>>> import numpy as np
>>> np.set_printoptions(precision=4, suppress=True, linewidth=200)
>>> data = np.load("x.npy")
>>> data
array([[ 0,  1,  3,  3],
       [ 3,  0,  0,  3],
       [ 1,  2,  1,  3],
       [15,  1,  3, 18]])
>>> U, s, VT = np.linalg.svd(data)
>>> evecs = VT[:(s > 1e-8).sum()]
>>> rng = np.random.default_rng(935)
>>> x0 = data[1] + -2 * data[0] + rng.integers(2) * np.eye(4)[2]
>>> x0
array([ 3., -2., -5., -3.])
>>> round(np.linalg.norm(x0 - evecs.T @ evecs @ x0), 4)
np.float64(0.4619)
>>> A = np.load("block7.npy")
>>> A
array([[-0.7   , -0.2   ,  0.4   ],
       [ 0.    , -1.    ,  0.3   ],
       [ 0.1   , -2.2   ,  0.4   ],
       [-0.8253, -0.2095,  0.2756]])
>>> out = np.array([[4, 4], [1, -5]])
>>> cent = np.kron(out, A)
>>> np.round(np.linalg.norm(cent, 2), 4), round(np.linalg.norm(out, 2) * np.linalg.norm(A, 2), 4)
(np.float64(16.8008), np.float64(16.8008))
>>> T = np.stack([A, 3 * A, A[::-1]])
>>> print(np.linalg.matrix_rank(T))
[3 3 3]
>>> (T @ A.T).shape
(3, 4, 4)
>>> x0 = np.array([3, 2, 1])
>>> h1 = np.maximum(A @ x0, 0)
>>> np.maximum(A @ x0, 0) - np.maximum(-A @ x0, 0)
array([-2.1   , -1.7   , -3.7   , -2.6193])
>>> print(np.tanh(A @ x0))
[-0.9705 -0.9354 -0.9988 -0.9894]
>>> print(A * (h1 > 1e-9)[:, None])
[[-0. -0.  0.]
 [ 0. -0.  0.]
 [ 0. -0.  0.]
 [-0. -0.  0.]]
>>> A.T @ h1
array([0., 0., 0.])
>>> np.flatnonzero(h1 > 1e-9)
array([], dtype=int64)
>>> theta = np.radians(72)
>>> R = np.eye(3)
>>> R[0, 0] = R[1, 1] = np.cos(theta)
>>> R[0, 1], R[1, 0] = -np.sin(theta), np.sin(theta)
>>> R
array([[ 0.309 , -0.9511,  0.    ],
       [ 0.9511,  0.309 ,  0.    ],
       [ 0.    ,  0.    ,  1.    ]])
>>> out = A @ R.T
>>> out
array([[-0.0261, -0.7275,  0.4   ],
       [ 0.9511, -0.309 ,  0.3   ],
       [ 2.1232, -0.5847,  0.4   ],
       [-0.0558, -0.8496,  0.2756]])
>>> np.allclose(A @ A.T, out @ out.T)
True
>>> np.allclose(np.linalg.norm(A, axis=1), np.linalg.norm(out, axis=1))
True
>>> print(np.linalg.svd(A, compute_uv=False), np.linalg.svd(out, compute_uv=False))
[2.4968 1.1564 0.1407] [2.4968 1.1564 0.1407]
>>> np.round(np.linalg.det(R), 4), np.round(np.trace(R), 4)
(np.float64(1.0), np.float64(1.618))
>>> arr = np.load("out10.npy")
>>> arr
array([[ 1, -2,  4, -8],
       [ 1, -1,  1, -1],
       [ 1,  0,  0,  0]])
>>> arr.reshape(2, -1)
array([[ 1, -2,  4, -8,  1, -1],
       [ 1, -1,  1,  0,  0,  0]])
>>> arr.ravel(order="F")
array([ 1,  1,  1, -2, -1,  0,  4,  1,  0, -8, -1,  0])
>>> T = arr.reshape(3, 2, -1)
>>> T.sum(axis=1)
array([[  5, -10],
       [  2,  -2],
       [  1,   0]])
>>> T.transpose(1, 0, 2)
array([[[ 1, -2],
        [ 1, -1],
        [ 1,  0]],

       [[ 4, -8],
        [ 1, -1],
        [ 0,  0]]])
>>> feats = np.load("test7.npy")
>>> feats
array([[ 0.6098, -0.3902,  0.2927],
       [-0.3902,  0.6098,  0.2927],
       [ 0.2927,  0.2927,  0.7805]])
>>> print(feats @ feats)
[[ 0.6098 -0.3902  0.2927]
 [-0.3902  0.6098  0.2927]
 [ 0.2927  0.2927  0.7805]]
>>> feats.inv()
Traceback (most recent call last):
  File "<python-input-46>", line 1, in <module>
    feats.inv()
    ^^^^^^^^^
AttributeError: 'numpy.ndarray' object has no attribute 'inv'
>>> round(float(np.linalg.det(feats)), 4)
-0.0
>>> np.allclose(feats, feats.T)
True
>>> np.round(np.sort(np.abs(np.linalg.eigvals(feats))), 4) + 0
array([0., 1., 1.])
>>> r = np.linalg.matrix_rank(feats)
>>> print(r)
2
>>> null = np.linalg.svd(feats)[2][r:].T
>>> np.round(feats @ null, 4) + 0
array([[0.],
       [0.],
       [0.]])
>>> print([int(np.linalg.matrix_rank(feats[:, :j + 1])) for j in range(3)])
[1, 2, 2]
>>> null[:, 0] / null[np.abs(null[:, 0]).round(6).argmax(), 0]
array([ 1.  ,  1.  , -0.75])
>>> E = np.minimum.outer(np.arange(1, 5), np.arange(1, 5)) * -2
>>> E
array([[-2, -2, -2, -2],
       [-2, -4, -4, -4],
       [-2, -4, -6, -6],
       [-2, -4, -6, -8]])
>>> ev, evecs = np.linalg.eigh(E)
>>> x0 = np.array([2, 1, 1, 1])
>>> print(round(float(x0 @ E @ x0 / (x0 @ x0)), 4), np.round(ev[0], 4), round(ev[-1], 4))
-11.1429 -16.5817 -0.5662
>>> evecs * np.abs(ev) @ evecs.T
array([[2., 2., 2., 2.],
       [2., 4., 4., 4.],
       [2., 4., 6., 6.],
       [2., 4., 6., 8.]])
>>> print(evecs * np.maximum(ev, 0) @ evecs.T)
[[0. 0. 0. 0.]
 [0. 0. 0. 0.]
 [0. 0. 0. 0.]
 [0. 0. 0. 0.]]
>>> np.abs(E).sum(axis=1).max(), round(float(np.abs(ev).max()), 4)
(np.int64(20), 16.5817)
>>> np.linalg.eigvalsh(E[1:, 1:])
array([-15.7833,  -1.5717,  -0.645 ])
